>>> import numpy as np
>>> from numpy import linalg as LA
>>> np.set_printoptions(suppress=True, linewidth=160)
>>> rng = np.random.default_rng(169702)
>>> labels = rng.integers(0, 2, 6)
>>> K = (labels[:, None] == labels) * 2 + np.eye(6)
>>> print(K)
[[3. 2. 2. 2. 0. 0.]
 [2. 3. 2. 2. 0. 0.]
 [2. 2. 3. 2. 0. 0.]
 [2. 2. 2. 3. 0. 0.]
 [0. 0. 0. 0. 3. 2.]
 [0. 0. 0. 0. 2. 3.]]
>>> A2 = LA.inv(K)
>>> print(np.round(K @ A2, 4) + 0)
[[1. 0. 0. 0. 0. 0.]
 [0. 1. 0. 0. 0. 0.]
 [0. 0. 1. 0. 0. 0.]
 [0. 0. 0. 1. 0. 0.]
 [0. 0. 0. 0. 1. 0.]
 [0. 0. 0. 0. 0. 1.]]
>>> np.allclose(A2, K.T)
False
>>> round(LA.cond(K), 4)
np.float64(9.0)
>>> round(LA.slogdet(K)[0], 4)
np.float64(1.0)
>>> np.round(LA.inv(A2), 4)
array([[3., 2., 2., 2., 0., 0.],
       [2., 3., 2., 2., 0., 0.],
       [2., 2., 3., 2., 0., 0.],
       [2., 2., 2., 3., 0., 0.],
       [0., 0., 0., 0., 3., 2.],
       [0., 0., 0., 0., 2., 3.]])
>>> labels = rng.permutation(6)
>>> labels
array([2, 0, 3, 1, 5, 4])
>>> A2 = K[labels][:, labels]
>>> np.round(LA.det(A2), 4), round(float(LA.det(K[labels])), 4)
(np.float64(45.0), 45.0)
>>> np.trace(A2)
np.float64(18.0)
>>> np.allclose(A2, K)
True
>>> A2
array([[3., 2., 2., 2., 0., 0.],
       [2., 3., 2., 2., 0., 0.],
       [2., 2., 3., 2., 0., 0.],
       [2., 2., 2., 3., 0., 0.],
       [0., 0., 0., 0., 3., 2.],
       [0., 0., 0., 0., 2., 3.]])
>>> L = LA.cholesky(A2)
>>> np.round(L @ L.T, 4)
array([[3., 2., 2., 2., 0., 0.],
       [2., 3., 2., 2., 0., 0.],
       [2., 2., 3., 2., 0., 0.],
       [2., 2., 2., 3., 0., 0.],
       [0., 0., 0., 0., 3., 2.],
       [0., 0., 0., 0., 2., 3.]])
>>> np.round(np.diag(L) ** 2, 4)
array([3.    , 1.6667, 1.4   , 1.2857, 3.    , 1.6667])
>>> L.round(4)
array([[1.7321, 0.    , 0.    , 0.    , 0.    , 0.    ],
       [1.1547, 1.291 , 0.    , 0.    , 0.    , 0.    ],
       [1.1547, 0.5164, 1.1832, 0.    , 0.    , 0.    ],
       [1.1547, 0.5164, 0.3381, 1.1339, 0.    , 0.    ],
       [0.    , 0.    , 0.    , 0.    , 1.7321, 0.    ],
       [0.    , 0.    , 0.    , 0.    , 1.1547, 1.291 ]])
>>> np.round(A2 / np.sqrt(np.outer(np.diag(A2), np.diag(A2))), 4)
array([[1.    , 0.6667, 0.6667, 0.6667, 0.    , 0.    ],
       [0.6667, 1.    , 0.6667, 0.6667, 0.    , 0.    ],
       [0.6667, 0.6667, 1.    , 0.6667, 0.    , 0.    ],
       [0.6667, 0.6667, 0.6667, 1.    , 0.    , 0.    ],
       [0.    , 0.    , 0.    , 0.    , 1.    , 0.6667],
       [0.    , 0.    , 0.    , 0.    , 0.6667, 1.    ]])
>>> feats = np.loadtxt("m.csv", delimiter=",")
>>> print(feats.round(4))
[[0.1765 0.1765 0.0588 0.2941 0.1176 0.1765]
 [0.1765 0.2353 0.0588 0.     0.2353 0.2941]
 [0.3125 0.1875 0.125  0.1875 0.     0.1875]
 [0.0714 0.2143 0.2143 0.0714 0.1429 0.2857]
 [0.2174 0.2174 0.2174 0.1304 0.2174 0.    ]
 [0.1538 0.0769 0.1923 0.1923 0.1538 0.2308]]
>>> q, V = LA.qr(feats[:, :3])[0], LA.qr(feats[:, 3:])[0]
>>> s = LA.svd(q.T @ V, compute_uv=False)
>>> np.round(np.degrees(np.arccos(s.clip(0, 1))), 4)
array([19.1751, 48.7713, 80.338 ])
>>> s.round(4)
array([0.9445, 0.6591, 0.1678])
>>> w1 = np.array([[-3, 3], [1, -1], [-1, 2], [-1, -2], [2, 2], [3, 3]])
>>> beta = np.array([3, -1])
>>> act = np.maximum(feats @ w1 + beta, 0)
>>> LA.matrix_rank(act)
np.int64(2)
>>> print((act > 0).astype(int))
[[1 0]
 [1 1]
 [1 1]
 [1 1]
 [1 1]
 [1 1]]
>>> Z = np.array([[1, 0], [1, 1]])
>>> np.round(act @ Z, 4)
array([[3.0588, 0.    ],
       [4.7647, 0.7647],
       [2.6875, 0.1875],
       [4.2857, 0.4286],
       [2.6957, 0.0435],
       [3.6154, 0.3846]])
>>> (act @ Z).round(6).argmax(axis=1)
array([0, 0, 0, 0, 0, 0])
>>> mat = np.load("run18.npy")
>>> mat
array([[ 2,  0,  0,  0,  0,  0],
       [ 5,  2,  0,  0,  0,  0],
       [-9, -4, -6,  0,  0,  0],
       [-4,  8,  9,  8,  0,  0],
       [ 2,  6,  6,  4, -9,  0],
       [-7,  1,  6,  2, -7, -2]])
>>> print(np.allclose(mat, mat.T))
False
>>> mat @ mat
array([[  4,   0,   0,   0,   0,   0],
       [ 20,   4,   0,   0,   0,   0],
       [ 16,  16,  36,   0,   0,   0],
       [-81,  44,  18,  64,   0,   0],
       [-54, -34, -54,  -4,  81,   0],
       [-71, -50, -72, -16,  77,   4]])
>>> round(np.abs(LA.eigvals(mat)).max(), 4)
np.float64(9.0)
>>> LA.matrix_power(mat, 3)
array([[   8,    0,    0,    0,    0,    0],
       [  60,    8,    0,    0,    0,    0],
       [-212, -112, -216,    0,    0,    0],
       [-360,  528,  468,  512,    0,    0],
       [ 386,  602,  774,  292, -729,    0],
       [ 446,  526,  774,  188, -721,   -8]])
>>> np.round(np.sort(np.abs(LA.eigvals(mat))), 4)
array([2., 2., 2., 6., 8., 9.])
>>> (mat + mat.T) / 2
array([[ 2. ,  2.5, -4.5, -2. ,  1. , -3.5],
       [ 2.5,  2. , -2. ,  4. ,  3. ,  0.5],
       [-4.5, -2. , -6. ,  4.5,  3. ,  3. ],
       [-2. ,  4. ,  4.5,  8. ,  2. ,  1. ],
       [ 1. ,  3. ,  3. ,  2. , -9. , -3.5],
       [-3.5,  0.5,  3. ,  1. , -3.5, -2. ]])
>>> m1 = np.load("a.npy")
>>> m1
array([[ 2,  0, -3],
       [-2, -1, -1],
       [ 1,  2,  2]])
>>> print(np.einsum("ij,ji->", m1, m1))
-1
>>> round(LA.det(m1.T), 4)
np.float64(9.0)
>>> np.einsum("ii->", m1)
np.int64(3)
>>> np.round(LA.eigvals(m1).sum().real, 4)
np.float64(3.0)
>>> P = np.triu(np.array([[-2, 3, -3], [2, 3, 1], [-3, -2, 0]]), 1) + np.eye(3)
>>> A2 = P @ m1 @ LA.inv(P)
>>> P @ m1 - m1 @ P
array([[ -9., -15.,  -3.],
       [  1.,   8.,  -3.],
       [  0.,  -3.,   1.]])
>>> print(A2)
[[ -7.  12. -45.]
 [ -1.   4.  -6.]
 [  1.  -1.   6.]]
>>> A2 = LA.inv(m1)
>>> A2.round(4)
array([[ 0.    , -0.6667, -0.3333],
       [ 0.3333,  0.7778,  0.8889],
       [-0.3333, -0.4444, -0.2222]])
>>> print(np.round(LA.inv(A2), 4))
[[ 2. -0. -3.]
 [-2. -1. -1.]
 [ 1.  2.  2.]]
>>> print(round(LA.cond(m1), 4))
6.0703
>>> np.round(m1 @ A2, 4) + 0
array([[1., 0., 0.],
       [0., 1., 0.],
       [0., 0., 1.]])
>>> A2 = np.array([[-2, -2, 2], [-1, 1, 0], [1, -1, 2]])
>>> np.einsum("ij->j", m1)
array([ 1,  1, -2])
>>> np.einsum("ik,kj->ji", m1, A2)
array([[-7,  4, -2],
       [-1,  4, -2],
       [-2, -6,  6]])
>>> U, s, vt = LA.svd(m1, full_matrices=False)
>>> np.round(s / s[0], 4)
array([1.    , 0.8353, 0.1647])
>>> np.round(np.cumsum(s ** 2) / np.sum(s ** 2), 4)
array([0.5798, 0.9843, 1.    ])
>>> round(np.sqrt((s ** 2).sum()), 4), np.round(LA.norm(m1), 4)
(np.float64(5.2915), np.float64(5.2915))
>>> np.round(vt @ vt.T, 4) + 0
array([[1., 0., 0.],
       [0., 1., 0.],
       [0., 0., 1.]])
>>> np.abs(U[:, 0]).round(6).argmax()
np.int64(0)
>>> data = np.load("mat.npy")
>>> print(data)
[[ 0.18 -0.14  0.24  0.26]
 [-1.54 -0.37 -1.09 -1.79]
 [-0.45 -0.48 -0.09 -0.42]
 [ 0.23  0.19  0.08  0.23]]
>>> # looks like rank 2
>>> rank = LA.matrix_rank(data)
>>> rank
np.int64(2)
>>> N = LA.svd(data)[2][rank:].T
>>> [int(LA.matrix_rank(data[:i])) for i in range(1, len(data) + 1)]
[1, 2, 2, 2]
>>> print(np.round(N @ N.T, 4))
[[ 0.6332 -0.2185 -0.1795 -0.3903]
 [-0.2185  0.1823  0.3156 -0.0419]
 [-0.1795  0.3156  0.6525 -0.3081]
 [-0.3903 -0.0419 -0.3081  0.532 ]]
>>> [int(LA.matrix_rank(data[:, :j + 1])) for j in range(4)]
[1, 2, 2, 2]
>>> LA.matrix_rank(data.T @ data), LA.matrix_rank(data @ data.T)
(np.int64(2), np.int64(2))
>>> J = np.load("w.npy")
>>> J
array([[ 0,  4,  2],
       [ 0,  4,  2],
       [-2,  2,  0],
       [-1,  3,  1],
       [ 4,  8,  6],
       [ 0,  4,  2]])
>>> w1 = np.array([[-1, -1, 3], [-1, -3, 1], [-2, 3, 0]])
>>> beta = np.array([0, 0, -2])
>>> act = np.maximum(J @ w1 + beta, 0)
>>> LA.matrix_rank(act)
np.int64(1)
>>> act
array([[ 0,  0,  2],
       [ 0,  0,  2],
       [ 0,  0,  0],
       [ 0,  0,  0],
       [ 0,  0, 18],
       [ 0,  0,  2]])
>>> Z = np.array([[-1, 0], [2, 2], [2, -1]])
>>> (act @ Z).round(6).argmax(axis=1)
array([0, 0, 0, 0, 0, 0])
>>> act @ Z
array([[  4,  -2],
       [  4,  -2],
       [  0,   0],
       [  0,   0],
       [ 36, -18],
       [  4,  -2]])
>>> U, s, vt = LA.svd(J)
>>> V = vt[:(s > 1e-8).sum()]
>>> vec = J[3] + -1 * J[4] + rng.integers(2) * np.eye(3)[1]
>>> print(vec)
[-5. -4. -5.]
>>> np.round(np.diag(V.T @ V), 4)
array([0.8333, 0.8333, 0.3333])
>>> np.allclose(V.T @ V @ vec, vec)
False
>>> LA.matrix_rank(np.vstack([J, vec]))
np.int64(3)
>>> M = np.array([[4.0, 0.0, 3.0, 0.0, 0.0, 3.0],
...     [0.0, 4.0, 0.0, 3.0, 3.0, 0.0],
...     [3.0, 0.0, 4.0, 0.0, 0.0, 3.0],
...     [0.0, 3.0, 0.0, 4.0, 3.0, 0.0],
...     [0.0, 3.0, 0.0, 3.0, 4.0, 0.0],
...     [3.0, 0.0, 3.0, 0.0, 0.0, 4.0]])
>>> C2 = M.T @ M
>>> print(np.round(LA.eigvalsh(C2)[::-1], 4))
[100. 100.   1.   1.   1.   1.]
>>> np.diag(C2)
array([34., 34., 34., 34., 34., 34.])
>>> LA.matrix_rank(C2)
np.int64(6)
>>> vec = np.array([1, 1, 0, 2, 1, 0])
>>> M @ np.ones(6)
array([10., 10., 10., 10., 10., 10.])
>>> M * vec
array([[4., 0., 0., 0., 0., 0.],
       [0., 4., 0., 6., 3., 0.],
       [3., 0., 0., 0., 0., 0.],
       [0., 3., 0., 8., 3., 0.],
       [0., 3., 0., 6., 4., 0.],
       [3., 0., 0., 0., 0., 0.]])
>>> print(M @ (2 * vec))
[ 8. 26.  6. 28. 26.  6.]
>>> LA.norm(M @ vec) <= LA.norm(M, 2) * LA.norm(vec) + 1e-9
np.True_
>>> A2 = feats + rng.integers(-2, 3, (6, 1)) @ rng.integers(-2, 3, (1, 6))
>>> A2.round(4)
array([[-1.8235, -1.8235,  2.0588,  4.2941,  2.1176,  2.1765],
       [ 1.1765,  1.2353, -0.9412, -2.    , -0.7647, -0.7059],
       [ 1.3125,  1.1875, -0.875 , -1.8125, -1.    , -0.8125],
       [ 1.0714,  1.2143, -0.7857, -1.9286, -0.8571, -0.7143],
       [ 1.2174,  1.2174, -0.7826, -1.8696, -0.7826, -1.    ],
       [ 2.1538,  2.0769, -1.8077, -3.8077, -1.8462, -1.7692]])
>>> np.round(LA.svd(A2 - feats, compute_uv=False), 4) + 0
array([10.3923,  0.    ,  0.    ,  0.    ,  0.    ,  0.    ])
>>> LA.matrix_rank(A2, rtol=0.1)
np.int64(1)
>>> np.argsort(-LA.norm(A2, axis=0).round(6), kind="stable")[:3]
array([3, 0, 1])
>>> print([round(float(x), 4) for x in LA.svd(A2, compute_uv=False)[:3]])
[10.2729, 0.8547, 0.2903]
>>> L = LA.cholesky(M)
>>> LA.eigvalsh(M).min() > 0
np.True_
>>> print(round(float(np.prod(np.diag(L)) ** 2), 4), np.round(LA.det(M), 4))
100.0 100.0
>>> print(np.round(np.diag(L) ** 2, 4))
[4.     4.     1.75   1.75   1.4286 1.4286]
>>> W0 = np.load("data.npy")
>>> print(W0)
[[ 0.5    -0.1     0.      0.7    -0.8   ]
 [-0.4    -2.6    -0.3    -0.3     0.8   ]
 [-0.9    -0.4    -0.4     0.3     0.3   ]
 [-0.3817 -2.5738 -0.2976 -0.2894  0.8049]
 [-1.4     0.4     1.4     0.9    -1.1   ]]
>>> A2 = np.array([[1, 0], [-1, 1], [-2, 0], [1, 1], [2, 1]])
>>> np.round(np.einsum("ik,kj->ji", W0, A2), 4)
array([[-0.3   ,  4.1   ,  1.2   ,  4.1077, -5.9   ],
       [-0.2   , -2.1   ,  0.2   , -2.0583,  0.2   ]])
>>> print(np.round(np.einsum("ij,ij->i", W0, W0), 4))
[1.39   7.74   1.31   7.5903 6.1   ]
>>> np.vstack([W0, A2.T]).shape
(7, 5)
>>> np.round(A2.T @ W0.T, 4)
array([[-0.3   ,  4.1   ,  1.2   ,  4.1077, -5.9   ],
       [-0.2   , -2.1   ,  0.2   , -2.0583,  0.2   ]])
>>> np.round(np.einsum("ik,kj->ij", W0, A2), 4)
array([[-0.3   , -0.2   ],
       [ 4.1   , -2.1   ],
       [ 1.2   ,  0.2   ],
       [ 4.1077, -2.0583],
       [-5.9   ,  0.2   ]])
>>> print(np.round(np.einsum("ij->j", W0), 4))
[-2.5817 -5.2738  0.4024  1.3106  0.0049]
>>> U, s, vt = LA.svd(W0)
>>> s.round(4)
array([4.0721, 2.3582, 1.194 , 0.749 , 0.0117])
>>> A2 = U[:, :4] @ np.diag(s[:4]) @ vt[:4]
>>> round(float(LA.norm(W0 - A2) / LA.norm(W0)), 4)
0.0024
>>> round(LA.norm(W0 - A2, 2), 4), round(float(s[4]), 4)
(np.float64(0.0117), 0.0117)
